$ python3 -q
>>> import numpy as np
>>> from numpy import linalg as LA
>>> np.set_printoptions(precision=4, suppress=True, linewidth=140, sign=" ")
>>> M = np.load("case12.npy")
>>> M
array([[ 81, -18,  -9, -18,  18, -27, -63],
       [-18,   4,   2,   4,  -4,   6,  14],
       [ -9,   2,   1,   2,  -2,   3,   7],
       [-18,   4,   2,   4,  -4,   6,  14],
       [ 18,  -4,  -2,  -4,   4,  -6, -14],
       [-27,   6,   3,   6,  -6,   9,  21],
       [-63,  14,   7,  14, -14,  21,  49]])
>>> rng = np.random.default_rng(78922)
>>> z = rng.permutation(7)
>>> print(z)
[ 3  6  0  2  1  4  5]
>>> A2 = M[z][:, z]
>>> np.allclose(A2, M)
False
>>> np.round(np.sort(np.abs(LA.eigvals(A2))), 4) + 0
array([   0.,    0.,    0.,    0.,    0.,    0.,  152.])
>>> K = np.array([[1, -2, 4], [1, -1, 1], [1, 0, 0], [1, 1, 1]])
>>> K
array([[ 1, -2,  4],
       [ 1, -1,  1],
       [ 1,  0,  0],
       [ 1,  1,  1]])
>>> K[4]
Traceback (most recent call last):
  File "<python-input-13>", line 1, in <module>
    K[4]
    ~^^^
IndexError: index 4 is out of bounds for axis 0 with size 4
>>> print(K.sum(axis=1))
[ 3  1  1  3]
>>> K[:, 3]
Traceback (most recent call last):
  File "<python-input-15>", line 1, in <module>
    K[:, 3]
    ~^^^^^^
IndexError: index 3 is out of bounds for axis 1 with size 3
>>> K.shape
(4, 3)
>>> K.mean(axis=0)
array([ 1. , -0.5,  1.5])
>>> A2 = np.array([[0, 2, 2], [1, 1, 3]])
>>> C = np.kron(A2, K)
>>> C
array([[ 0,  0,  0,  2, -4,  8,  2, -4,  8],
       [ 0,  0,  0,  2, -2,  2,  2, -2,  2],
       [ 0,  0,  0,  2,  0,  0,  2,  0,  0],
       [ 0,  0,  0,  2,  2,  2,  2,  2,  2],
       [ 1, -2,  4,  1, -2,  4,  3, -6, 12],
       [ 1, -1,  1,  1, -1,  1,  3, -3,  3],
       [ 1,  0,  0,  1,  0,  0,  3,  0,  0],
       [ 1,  1,  1,  1,  1,  1,  3,  3,  3]])
